$ python3 -q
>>> import numpy as np
>>> import numpy.linalg as la
>>> np.set_printoptions(precision=1, suppress=True, linewidth=160, floatmode="fixed")
>>> def rd(a):
...     return np.round(a, 1) + 0
... 
>>> A2 = np.array([[1, 0, 2], [-1, 0, 1], [2, -1, 0]])
>>> A2[-1] = A2[0]
>>> arr = A2 + 0.3 * np.eye(3)
>>> print(arr)
[[ 1.3  0.0  2.0]
 [-1.0  0.3  1.0]
 [ 1.0  0.0  2.3]]
>>> x = np.array([2, 0, 2])
>>> print(arr @ np.eye(3)[1])
[0.0 0.3 0.0]
>>> print(arr * x)
[[ 2.6  0.0  4.0]
 [-2.0  0.0  2.0]
 [ 2.0  0.0  4.6]]
>>> print(np.einsum("ij,j->i", arr, x))
[6.6 0.0 6.6]
>>> print(la.norm(arr @ x) <= la.norm(arr, 2) * la.norm(x) + 1e-9)
True
>>> rng = np.random.default_rng(122012)
>>> labels = rng.permutation(3)
>>> A2 = arr[:, labels] * rng.choice([-1, 1], 3)
>>> print(A2)
[[-0.0  2.0  1.3]
 [-0.3  1.0 -1.0]
 [-0.0  2.3  1.0]]
>>> Uu, _, Vh = la.svd(arr.T @ A2)
>>> print(rd(Uu @ Vh))
[[ 0.0  0.0  1.0]
 [-1.0  0.0  0.0]
 [ 0.0  1.0  0.0]]
>>> print(labels)
[1 2 0]
>>> print(rd(la.lstsq(arr, A2)[0]))
[[ 0.0  0.0  1.0]
 [-1.0  0.0  0.0]
 [ 0.0  1.0  0.0]]
>>> A = np.loadtxt("arr.csv", delimiter=",")
>>> print(A)
[[ 3.0 -0.1 -0.1 -0.3]
 [-0.1  2.3 -0.7 -1.4]
 [-0.1 -0.7  2.3 -1.3]
 [-0.3 -1.4 -1.3  0.5]]
>>> A2 = np.array([[-1, -2, 0], [2, 2, -1]])
>>> C = np.kron(A2, A)
>>> print(C)
[[-3.0  0.1  0.1  0.3 -6.0  0.2  0.2  0.6  0.0 -0.0 -0.0 -0.0]
 [ 0.1 -2.3  0.7  1.4  0.2 -4.6  1.4  2.8 -0.0  0.0 -0.0 -0.0]
 [ 0.1  0.7 -2.3  1.3  0.2  1.4 -4.6  2.6 -0.0 -0.0  0.0 -0.0]
 [ 0.3  1.4  1.3 -0.5  0.6  2.8  2.6 -1.0 -0.0 -0.0 -0.0  0.0]
 [ 6.0 -0.2 -0.2 -0.6  6.0 -0.2 -0.2 -0.6 -3.0  0.1  0.1  0.3]
 [-0.2  4.6 -1.4 -2.8 -0.2  4.6 -1.4 -2.8  0.1 -2.3  0.7  1.4]
 [-0.2 -1.4  4.6 -2.6 -0.2 -1.4  4.6 -2.6  0.1  0.7 -2.3  1.3]
 [-0.6 -2.8 -2.6  1.0 -0.6 -2.8 -2.6  1.0  0.3  1.4  1.3 -0.5]]
>>> print(rd(la.norm(C, 2)), rd(la.norm(A2, 2) * la.norm(A, 2)))
11.4 11.4
>>> data = np.load("layer1.npy")
>>> print(data)
[[2 3 0]
 [0 0 0]
 [2 3 0]
 [3 4 5]
 [0 0 0]
 [0 0 0]
 [0 0 0]
 [2 3 0]
 [0 0 0]
 [0 0 0]
 [5 5 2]
 [2 5 3]
 [0 0 0]
 [0 2 3]
 [0 2 3]
 [2 3 0]
 [3 2 2]
 [2 3 0]
 [0 2 3]
 [0 0 0]
 [0 2 3]
 [2 3 0]
 [0 0 0]
 [2 5 3]
 [5 5 2]]
>>> labels = data[:, 1] > np.median(data[:, 1])
>>> u = data[labels].mean(axis=0) - data[~labels].mean(axis=0)
>>> print(((data - data.mean(axis=0)) @ u > 0).astype(int))
[1 0 1 1 0 0 0 1 0 0 1 1 0 0 0 1 1 1 0 0 0 1 0 1 1]
>>> print(rd((((data - data.mean(axis=0)) @ u > 0) == labels).mean()))
1.0
>>> print(labels.astype(int))
[1 0 1 1 0 0 0 1 0 0 1 1 0 0 0 1 0 1 0 0 0 1 0 1 1]
>>> print(np.argsort(-np.abs(u).round(6), kind="stable"))
[1 0 2]
>>> F = np.load("dump.npy")
>>> print(F)
[[ -1.0   1.1  -3.9]
 [  1.1  -1.2   4.5]
 [ -1.5   1.5  -5.4]
 [  0.7  -0.8   2.4]
 [ -0.9   0.8  -2.5]
 [  0.8  -0.8   2.5]
 [  0.2  -0.2   0.3]
 [  2.8  -2.7   9.9]
 [  1.8  -1.6   5.7]
 [  0.6  -0.5   2.2]
 [ -3.0   3.0 -10.8]
 [  2.9  -2.7   9.5]
 [ -2.4   2.3  -8.1]]
>>> Uu, sig, Vh = la.svd(F)
>>> print(rd(sig))
[23.9  0.4  0.2]
>>> print(np.argmax(sig[:-1] / (sig[1:] + 1e-6)) + 1)
1
>>> A2 = Uu[:, :1] @ np.diag(sig[:1]) @ Vh[:1]
>>> print(la.matrix_rank(A2))
1
>>> print(rd(np.abs(F - A2).max()))
0.2
>>> print(rd(la.norm(F - A2, 2)), rd(sig[1]))
0.4 0.4
>>> print(la.matrix_rank(F, rtol=0.05))
1
>>> O, r_ = la.qr(F)
>>> print(rd(O))
[[-0.2  0.4  0.0]
 [ 0.2 -0.4  0.3]
 [-0.2  0.1 -0.1]
 [ 0.1 -0.4 -0.4]
 [-0.1 -0.2  0.4]
 [ 0.1 -0.1 -0.4]
 [ 0.0  0.0 -0.4]
 [ 0.4  0.0  0.3]
 [ 0.3  0.4  0.0]
 [ 0.1  0.2  0.4]
 [-0.5  0.3 -0.1]
 [ 0.5  0.3 -0.2]
 [-0.4 -0.1  0.1]]
>>> print(rd(r_))
[[ 6.4 -6.2 22.1]
 [ 0.0  0.3 -1.1]
 [ 0.0  0.0  1.0]]
>>> def softmax(z):
...     e = np.exp(z - z.max(axis=-1, keepdims=True))
...     return e / e.sum(axis=-1, keepdims=True)
... 
>>> print(rd(softmax(r_).sum(axis=1)))
[1.0 1.0 1.0]
>>> print(rd(softmax(r_[2] + 2)))
[0.2 0.2 0.6]
>>> print(rd(softmax(10 * r_[2])))
[0.0 0.0 1.0]
>>> att = r_ @ r_.T / np.sqrt(3)
>>> print(rd(softmax(att)))
[[1.0 0.0 0.0]
 [0.0 0.8 0.2]
 [1.0 0.0 0.0]]
>>> print(rd(softmax(att + np.triu(np.full(att.shape, -np.inf), 1))))
[[1.0 0.0 0.0]
 [0.0 1.0 0.0]
 [1.0 0.0 0.0]]
>>> Xs = (F - F.mean(axis=0)) / F.std(axis=0)
>>> print(np.argwhere(np.abs(Xs) > 2))
[]
>>> coef = la.lstsq(np.delete(Xs, 1, axis=1), Xs[:, 1])[0]
>>> print(rd(coef))
[-0.4 -0.6]
>>> x = np.array([5, 1, 2])
>>> y = F @ x
>>> print(rd(y))
[-11.7  13.3 -16.8   7.5  -8.7   8.2   1.4  31.1  18.8   6.9 -33.6  30.8 -25.9]
>>> y = y + 0.3 * rng.normal(size=13)
>>> print(rd(y))
[-12.4  12.9 -16.2   7.8  -8.7   8.5   1.5  30.8  19.0   7.3 -34.0  30.7 -26.5]
>>> coef, *_ = la.lstsq(F, y)
>>> print(coef.round())
[ 5.0 -1.0  2.0]
>>> print(rd(la.norm(y - F @ coef)))
1.3
>>> print([round(float(la.norm(la.solve(F.T @ F + lam * np.eye(3), F.T @ y))), 2) for lam in (0, 1, 10, 100)])
[5.17, 3.01, 2.9, 2.51]
>>> m1 = np.array([[-4.7, -0.4, 1.7],
...     [4.9, -1.1, 0.0],
...     [-0.1, -2.2, 4.5],
...     [-0.2, -3.5, -3.5],
...     [0.9, -0.8, 4.8],
...     [0.1, 4.8, -1.4],
...     [1.5, -4.4, 1.9],
...     [-4.5, 0.1, -2.2],
...     [-1.8, 3.2, -3.3],
...     [4.2, -2.1, -1.7]])
>>> print(m1)
[[-4.7 -0.4  1.7]
 [ 4.9 -1.1  0.0]
 [-0.1 -2.2  4.5]
 [-0.2 -3.5 -3.5]
 [ 0.9 -0.8  4.8]
 [ 0.1  4.8 -1.4]
 [ 1.5 -4.4  1.9]
 [-4.5  0.1 -2.2]
 [-1.8  3.2 -3.3]
 [ 4.2 -2.1 -1.7]]
>>> A2 = np.c_[m1[:, :2] @ np.array([[-1, -1], [0, 2]]), np.array([-1, -4, 5, -2, 1, 9, -2, 2, 2, -5])]
>>> print(rd(A2))
[[  4.7   3.9  -1.0]
 [ -4.9  -7.1  -4.0]
 [  0.1  -4.3   5.0]
 [  0.2  -6.8  -2.0]
 [ -0.9  -2.5   1.0]
 [ -0.1   9.5   9.0]
 [ -1.5 -10.3  -2.0]
 [  4.5   4.7   2.0]
 [  1.8   8.2   2.0]
 [ -4.2  -8.4  -5.0]]
>>> print(rd(la.norm(A2 - m1 @ la.lstsq(m1, A2)[0], axis=0)))
[0.0 0.0 8.7]
>>> print(la.matrix_rank(A2))
3
>>> print(rd(la.lstsq(m1, A2[:, 0])[0]))
[-1.0  0.0  0.0]
